% python3 -q
>>> import numpy as np
>>> np.set_printoptions(precision=2, suppress=True, linewidth=140, sign=" ")
>>> def rd(a):
...     return np.round(a, 2) + 0
... 
>>> K = np.diag(np.array([0, 1, 5, 1, 0, 4])) + -1 * np.eye(6, k=1) + -1 * np.eye(6, k=-1)
>>> K
array([[ 0., -1.,  0.,  0.,  0.,  0.],
       [-1.,  1., -1.,  0.,  0.,  0.],
       [ 0., -1.,  5., -1.,  0.,  0.],
       [ 0.,  0., -1.,  1., -1.,  0.],
       [ 0.,  0.,  0., -1.,  0., -1.],
       [ 0.,  0.,  0.,  0., -1.,  4.]])
>>> f = np.array([9, 7])
>>> print(np.polyval(f, K[2]))
[ 7. -2. 52. -2.  7.  7.]
>>> print(np.cross(K[2, :3], K[3, :3]))
[ 1.  0.  0.]
>>> np.array([np.convolve(row, f, "same") for row in K])
array([[ 0., -9., -7.,  0.,  0.,  0.],
       [-9.,  2., -2., -7.,  0.,  0.],
       [ 0., -9., 38., 26., -7.,  0.],
       [ 0.,  0., -9.,  2., -2., -7.],
       [ 0.,  0.,  0., -9., -7., -9.],
       [ 0.,  0.,  0.,  0., -9., 29.]])
>>> np.correlate(K[2], K[3], "full")
array([ 0.,  0.,  1., -6.,  7., -6.,  1.,  0.,  0.,  0.,  0.])
>>> vals, vecs = np.linalg.eigh(K)
>>> rd(vals.sum()), np.trace(K)
(np.float64(11.0), np.float64(11.0))
>>> rd(np.abs(vecs[:, -1]))
array([ 0.04,  0.22,  0.95,  0.22,  0.05,  0.03])
>>> rd(vecs.T @ K @ vecs)
array([[-0.83,  0.  ,  0.  ,  0.  ,  0.  ,  0.  ],
       [ 0.  , -0.66,  0.  ,  0.  ,  0.  ,  0.  ],
       [ 0.  ,  0.  ,  1.2 ,  0.  ,  0.  ,  0.  ],
       [ 0.  ,  0.  ,  0.  ,  1.58,  0.  ,  0.  ],
       [ 0.  ,  0.  ,  0.  ,  0.  ,  4.25,  0.  ],
       [ 0.  ,  0.  ,  0.  ,  0.  ,  0.  ,  5.47]])
>>> (vals > 1e-8).sum(), (vals < -1e-8).sum()
(np.int64(4), np.int64(2))
>>> rd(vals)
array([-0.83, -0.66,  1.2 ,  1.58,  4.25,  5.47])
>>> rd(vecs @ np.diag(vals) @ vecs.T)
array([[ 0., -1.,  0.,  0.,  0.,  0.],
       [-1.,  1., -1.,  0.,  0.,  0.],
       [ 0., -1.,  5., -1.,  0.,  0.],
       [ 0.,  0., -1.,  1., -1.,  0.],
       [ 0.,  0.,  0., -1.,  0., -1.],
       [ 0.,  0.,  0.,  0., -1.,  4.]])
>>> print(np.unique(vals.round(6) + 0, return_counts=True)[1])
[ 1  1  1  1  1  1]
